% python3 -q
>>> import numpy as np
>>> np.set_printoptions(precision=3, suppress=True, linewidth=120)
>>> A = np.load("case9.npy")
>>> A
array([[ 0.077, -0.045,  1.42 ,  0.207,  1.974, -0.613,  0.806,  0.44 ,  1.348],
       [ 1.682,  0.231,  0.131,  1.074,  0.376,  1.332,  1.356, -0.551, -0.943],
       [ 0.87 ,  1.6  , -0.508,  0.909,  0.088,  0.235,  0.681,  1.925,  0.605],
       [-0.259, -0.149, -0.552, -1.386,  1.419, -0.818,  1.561,  0.595, -1.099],
       [-0.417, -0.461, -1.186,  0.1  ,  1.826, -0.445, -1.786, -0.55 ,  0.416],
       [ 0.125,  0.211, -0.5  , -0.638, -0.828,  2.616,  0.076, -0.836,  0.217],
       [-0.311,  0.022, -2.3  ,  1.024, -1.04 , -0.047, -0.363, -0.297, -1.122],
       [ 1.169, -1.356, -1.453,  0.087,  1.25 ,  0.902, -1.028, -0.17 ,  0.463],
       [-1.089, -0.753,  1.354,  0.506,  0.606, -1.654, -0.774, -0.743, -0.95 ],
       [-1.362,  1.072,  0.436, -0.5  ,  1.326, -1.048,  0.783, -1.44 , -0.106],
       [-0.001,  0.999, -1.625,  1.068, -1.277,  1.502,  0.231, -0.512, -0.139],
       [ 1.102,  0.022,  0.473,  0.961,  2.204,  0.301, -1.144,  0.183,  0.589],
       [-1.82 , -0.255, -0.368,  0.497,  0.156, -0.101, -1.078, -1.853,  0.782],
       [ 0.617, -0.134,  0.068, -1.919, -0.451,  1.093,  1.526, -0.204,  1.069],
       [ 1.259,  1.735,  0.195, -0.85 ,  0.471, -0.663, -1.222,  0.863,  0.863],
       [ 1.944,  0.169,  0.903,  0.025, -0.307, -0.236, -0.402, -1.457,  1.393],
       [-1.351, -0.791, -0.047,  0.544, -0.268,  2.079,  0.629, -1.207, -0.065],
       [ 0.112, -0.568, -1.954, -0.582,  0.262, -0.076, -1.679, -1.254,  0.207],
       [ 0.596, -0.045, -0.119,  1.037,  1.529,  0.162, -0.707, -2.068, -0.645],
       [-0.77 , -1.556, -0.612,  0.766, -1.521, -0.665,  0.594,  0.202, -1.369],
       [ 0.199, -0.235, -0.446, -2.01 , -0.673,  1.983, -0.231, -0.338, -0.333],
       [ 1.776,  0.39 ,  0.378, -0.768, -0.263, -1.441,  0.166,  0.488, -1.597],
       [-1.098,  1.283, -0.222, -1.789,  0.027,  0.971,  1.303,  0.073, -0.501],
       [-0.96 ,  0.062, -0.807, -1.098,  0.782,  1.323, -0.736,  1.816,  0.123],
       [-0.43 ,  0.82 ,  1.128,  1.445, -0.619, -2.055, -0.277,  0.313,  0.062],
       [ 0.248,  0.403,  0.31 ,  0.031,  1.322,  1.572, -0.141, -0.236, -2.094],
       [-0.632, -0.052,  1.124,  0.596,  0.129, -1.021,  0.299, -2.384,  0.383],
       [-0.114, -1.643, -1.052,  2.187, -0.229,  0.004, -0.14 ,  0.498, -0.273],
       [ 1.46 , -0.939,  0.519, -0.309,  1.069, -0.973, -1.398, -1.038, -0.707],
       [ 0.058,  1.075,  1.391,  0.297,  0.393,  1.359, -1.613,  0.766, -0.792],
       [ 1.108, -0.315, -0.943,  1.39 ,  0.156, -0.387,  1.777,  0.087,  1.23 ],
       [ 0.842,  0.499,  0.792,  0.921,  0.435, -1.257,  0.478, -1.08 ,  1.844],
       [-0.618,  0.846,  2.19 , -0.301,  0.497, -1.497, -0.098,  0.391, -0.605],
       [ 1.881, -0.105,  0.413, -1.062,  0.665,  0.611,  0.565,  1.399,  1.03 ]])
>>> cen = A - A.mean(axis=0)
>>> left, s, vt = np.linalg.svd(cen, full_matrices=False)
>>> round((s ** 2).sum() ** 2 / (s ** 4).sum(), 3)
np.float64(7.453)
>>> np.round(cen.mean(axis=0), 3) + 0
array([0., 0., 0., 0., 0., 0., 0., 0., 0.])
>>> s
array([7.929, 7.174, 6.204, 5.997, 5.599, 4.782, 4.682, 4.471, 3.664])
>>> s ** 2 / (s ** 2).sum()
array([0.211, 0.173, 0.129, 0.121, 0.105, 0.077, 0.073, 0.067, 0.045])
>>> np.searchsorted(np.cumsum(s ** 2) / (s ** 2).sum(), 0.9) + 1
np.int64(8)
>>> z = A[:, 5] > np.median(A[:, 5])
>>> r0 = A[z].mean(axis=0) - A[~z].mean(axis=0)
>>> r0
array([ 0.208,  0.068, -0.654, -0.062, -0.22 ,  1.938,  0.148,  0.509, -0.289])
>>> ((A - A.mean(axis=0)) @ r0 > 0).astype(int)
array([0, 1, 1, 0, 0, 1, 1, 1, 0, 0, 1, 0, 0, 1, 0, 0, 1, 1, 0, 0, 1, 0, 1, 1, 0, 1, 0, 1, 0, 1, 0, 0, 0, 1])
>>> F = np.loadtxt("block12.csv", delimiter=",")
>>> F
array([[-3.189, -4.803, -2.813,  0.219,  2.012,  2.974,  3.855,  3.999, -3.101],
       [-2.922, -4.977, -2.819, -0.027,  2.061,  2.975,  4.067,  4.023, -3.103],
       [-3.124, -4.949, -2.972,  0.031,  1.977,  2.967,  3.949,  4.006, -2.918],
       [-3.049, -5.189, -2.954,  0.069,  2.161,  2.977,  4.01 ,  4.125, -2.925],
       [-3.057, -4.993, -3.046, -0.026,  1.869,  2.926,  4.045,  4.086, -3.05 ],
       [-3.011, -4.88 , -2.863, -0.026,  2.003,  2.966,  4.149,  3.97 , -2.833],
       [-2.88 , -5.106, -3.033,  0.021,  1.881,  3.091,  3.768,  3.936, -2.971],
       [-2.914, -4.973, -2.993,  0.22 ,  2.012,  2.925,  3.937,  4.022, -2.881],
       [-3.084, -4.966, -2.88 ,  0.01 ,  2.141,  3.021,  4.191,  4.077, -3.045],
       [-3.089, -5.05 , -3.027, -0.004,  2.044,  2.948,  3.951,  4.056, -2.948],
       [-3.089, -4.937, -3.009,  0.07 ,  2.126,  2.91 ,  4.004,  4.057, -3.039],
       [-3.122, -5.035, -3.102,  0.023,  1.849,  2.78 ,  4.082,  3.965, -3.176],
       [-3.028, -5.184, -3.065, -0.102,  1.989,  3.083,  3.856,  4.045, -2.893],
       [-1.021, -3.917,  4.98 , -3.175,  1.885,  0.022,  0.066,  1.947, -0.126],
       [-1.049, -4.139,  4.96 , -2.906,  2.06 ,  0.065,  0.046,  1.924, -0.052],
       [-0.981, -3.85 ,  5.06 , -2.903,  1.945,  0.059, -0.158,  2.052, -0.015],
       [-0.978, -4.061,  4.989, -2.789,  2.045,  0.018, -0.072,  2.188, -0.077],
       [-1.091, -4.021,  4.954, -3.233,  2.133, -0.015,  0.031,  1.903,  0.106],
       [-1.017, -4.119,  5.047, -2.905,  2.012, -0.007, -0.079,  2.025, -0.062],
       [-0.993, -4.01 ,  5.162, -2.967,  1.98 ,  0.129, -0.14 ,  1.953, -0.176],
       [-0.969, -3.926,  4.981, -2.91 ,  1.885, -0.155,  0.086,  2.113,  0.019],
       [-0.956, -3.968,  5.018, -3.124,  2.018,  0.175, -0.045,  1.919,  0.103],
       [-0.817, -3.994,  4.889, -3.042,  1.927, -0.141,  0.03 ,  2.066,  0.032],
       [-1.051, -4.139,  4.872, -3.069,  2.06 ,  0.052, -0.029,  1.889,  0.061],
       [-1.176, -3.971,  5.057, -3.092,  1.802,  0.04 , -0.065,  2.058,  0.019],
       [-0.986, -4.245,  4.834, -3.1  ,  2.139, -0.083, -0.159,  1.986,  0.072]])
>>> vec = np.array([0, 3, 2, 1, 3, 2, 2, 2, 3])
>>> y = F @ vec
>>> np.round(np.linalg.pinv(F) @ F, 3) + 0
array([[1., 0., 0., 0., 0., 0., 0., 0., 0.],
       [0., 1., 0., 0., 0., 0., 0., 0., 0.],
       [0., 0., 1., 0., 0., 0., 0., 0., 0.],
       [0., 0., 0., 1., 0., 0., 0., 0., 0.],
       [0., 0., 0., 0., 1., 0., 0., 0., 0.],
       [0., 0., 0., 0., 0., 1., 0., 0., 0.],
       [0., 0., 0., 0., 0., 0., 1., 0., 0.],
       [0., 0., 0., 0., 0., 0., 0., 1., 0.],
       [0., 0., 0., 0., 0., 0., 0., 0., 1.]])
>>> rng = np.random.default_rng(501909)
>>> y = y + 0.02 * rng.normal(size=26)
>>> y
array([-1.44 , -1.615, -1.757, -1.435, -2.55 , -0.722, -3.003, -1.523, -0.781, -1.985, -1.546, -3.607, -2.524,  4.36 ,
        4.674,  5.35 ,  5.202,  5.173,  4.593,  4.629,  5.093,  5.506,  4.566,  4.441,  4.638,  3.96 ])
>>> coef, *_ = np.linalg.lstsq(F, y)
>>> np.round(F.T @ (y - F @ coef), 3) + 0
array([0., 0., 0., 0., 0., 0., 0., 0., 0.])
>>> coef.round()
array([0., 3., 2., 1., 3., 2., 2., 2., 3.])
>>> A2 = np.c_[F[:, :7] @ np.array([[-1, 1, 1, 2, -1, 0, -1],
...     [-1, 0, -2, 2, -1, -1, 2],
...     [0, 0, 0, -2, 0, -1, 1],
...     [-2, 1, 1, 2, -1, 1, 2],
...     [2, 2, 1, -2, 0, 2, 2],
...     [0, 1, 0, 0, 1, 0, -1],
...     [-1, -2, 2, -2, 0, 0, -1]]), np.array([1, 1, 2, 3, 2, 2, 2, 2, 0, 1, 0, 3, 3, 3, 2, 3, 0, 3, 0, 1, 0, 0, 2, 1, 1, 0])]
>>> A2
array([[  7.723,  -3.682,  16.358, -21.654,  10.747,  11.859, -11.597,   1.   ],
       [  8.008,  -3.986,  17.2  , -22.47 ,  10.901,  11.891, -12.825,   1.   ],
       [  8.016,  -4.07 ,  16.68 , -21.992,  11.009,  11.906, -12.646,   2.   ],
       [  8.412,  -3.701,  17.579, -22.772,  11.146,  12.534, -12.81 ,   3.   ],
       [  7.795,  -4.509,  16.862, -21.888,  11.002,  11.751, -13.26 ,   2.   ],
       [  7.8  ,  -4.363,  17.024, -22.412,  10.883,  11.723, -12.773,   2.   ],
       [  7.938,  -3.542,  16.77 , -21.162,  11.056,  11.922, -13.42 ,   2.   ],
       [  7.534,  -3.619,  17.138, -21.246,  10.592,  12.21 , -12.423,   2.   ],
       [  8.121,  -4.153,  17.381, -22.984,  11.061,  12.138, -12.638,   0.   ],
       [  8.284,  -3.959,  16.953, -22.222,  11.091,  12.161, -12.857,   1.   ],
       [  8.134,  -3.865,  16.989, -22.154,  10.866,  12.268, -12.316,   0.   ],
       [  7.727,  -4.785,  16.984, -21.926,  10.914,  11.858, -13.168,   3.   ],
       [  8.538,  -3.781,  16.939, -22.188,  11.397,  12.125, -13.57 ,   3.   ],
       [ 14.992,  -0.536,   5.655, -30.088,   8.135,  -0.468,  -4.501,   3.   ],
       [ 15.074,   0.138,   6.475, -30.32 ,   8.159,   0.393,  -4.072,   2.   ],
       [ 14.685,   0.381,   5.445, -29.162,   7.793,  -0.223,  -3.476,   3.   ],
       [ 14.779,   0.485,   6.256, -29.58 ,   7.846,   0.373,  -3.589,   0.   ],
       [ 15.813,  -0.135,   5.913, -30.926,   8.33 ,   0.1  ,  -4.213,   3.   ],
       [ 15.049,   0.253,   6.17 , -30.042,   8.034,   0.191,  -3.874,   0.   ],
       [ 15.037,   0.409,   5.76 , -29.944,   8.099,  -0.159,  -3.828,   1.   ],
       [ 14.399,  -0.436,   6.03 , -29.514,   7.65 ,  -0.195,  -3.883,   0.   ],
       [ 15.253,   0.221,   5.784, -30.078,   8.223,  -0.138,  -4.304,   0.   ],
       [ 14.719,  -0.206,   6.116, -29.398,   7.712,  -0.083,  -4.401,   2.   ],
       [ 15.477,   0.11 ,   6.16 , -30.324,   8.311,   0.318,  -4.396,   1.   ],
       [ 15.   ,  -0.494,   5.346, -30.066,   8.279,  -0.574,  -4.264,   1.   ],
       [ 15.868,   0.427,   6.225, -30.29 ,   8.248,   0.589,  -4.35 ,   0.   ]])
>>> np.round(np.linalg.norm(A2 - F @ np.linalg.lstsq(F, A2)[0], axis=0), 3) + 0
array([0.   , 0.   , 0.   , 0.   , 0.   , 0.   , 0.   , 5.029])
>>> np.linalg.matrix_rank(A2)
np.int64(8)
>>> A2 = A / np.linalg.norm(A, axis=1, keepdims=True)
>>> C2 = A2 @ A2.T
>>> np.argwhere(np.triu(np.abs(C2) > 0.95, 1))
array([], shape=(0, 2), dtype=int64)
>>> np.round(np.degrees(np.arccos(np.clip(C2[28, 9], -1, 1))), 3)
np.float64(88.103)
>>> np.linalg.norm(A2, axis=1)
array([1., 1., 1., 1., 1., 1., 1., 1., 1., 1., 1., 1., 1., 1., 1., 1., 1., 1., 1., 1., 1., 1., 1., 1., 1., 1., 1., 1.,
       1., 1., 1., 1., 1., 1.])
>>> C2 = F.T @ F
>>> np.linalg.eigvalsh(C2)[::-1]
array([1376.032,  654.548,    0.484,    0.374,    0.268,    0.236,    0.156,    0.135,    0.06 ])
>>> np.allclose(C2, C2.T)
True
>>> np.round(np.trace(C2), 3), round(float((F ** 2).sum()), 3)
(np.float64(2032.294), 2032.294)
>>> np.linalg.svd(F, compute_uv=False) ** 2
array([1376.032,  654.548,    0.484,    0.374,    0.268,    0.236,    0.156,    0.135,    0.06 ])
>>> feats = np.loadtxt("w.csv", delimiter=",")
>>> feats
array([[-2.101, -0.434, -1.472,  0.928,  0.64 ,  1.505, -0.717, -0.99 ,  1.347,  1.399, -1.054],
       [-2.1  , -0.5  , -1.4  ,  0.9  ,  0.7  ,  1.4  , -0.7  , -1.   ,  1.3  ,  1.4  , -1.   ],
       [ 1.7  ,  0.1  ,  1.2  ,  1.3  , -1.8  ,  0.4  ,  0.5  , -0.7  ,  0.2  , -1.7  , -1.9  ]])
>>> left, s, vt = np.linalg.svd(feats)
>>> np.argmax(s[:-1] / (s[1:] + 1e-6)) + 1
np.int64(2)
>>> s
array([5.916, 3.795, 0.095])
>>> A2 = left[:, :2] @ np.diag(s[:2]) @ vt[:2]
>>> np.round(np.linalg.norm(feats - A2) / np.linalg.norm(feats), 3)
np.float64(0.014)
>>> np.linalg.matrix_rank(feats, rtol=0.05)
np.int64(2)
>>> np.linalg.matrix_rank(A2)
np.int64(2)
>>> [round(float(x), 3) for x in np.linalg.svd(feats, compute_uv=False)[:3]]
[5.916, 3.795, 0.095]
>>> np.linalg.cond(feats) > 100
np.False_
>>> round(float(np.linalg.norm(feats)), 3)
7.029
>>> np.unravel_index(np.abs(feats).argmax(), feats.shape)
(np.int64(0), np.int64(0))
>>> np.linalg.matrix_rank(feats)
np.int64(3)
>>> feats.sum(axis=0)
array([-2.501, -0.834, -1.672,  3.128, -0.46 ,  3.305, -0.917, -2.69 ,  2.847,  1.099, -3.954])
>>> feats[:, 11]
Traceback (most recent call last):
  File "<python-input-55>", line 1, in <module>
    feats[:, 11]
    ~~~~~^^^^^^^
IndexError: index 11 is out of bounds for axis 1 with size 11
>>> np.abs(feats).max()
np.float64(2.101)
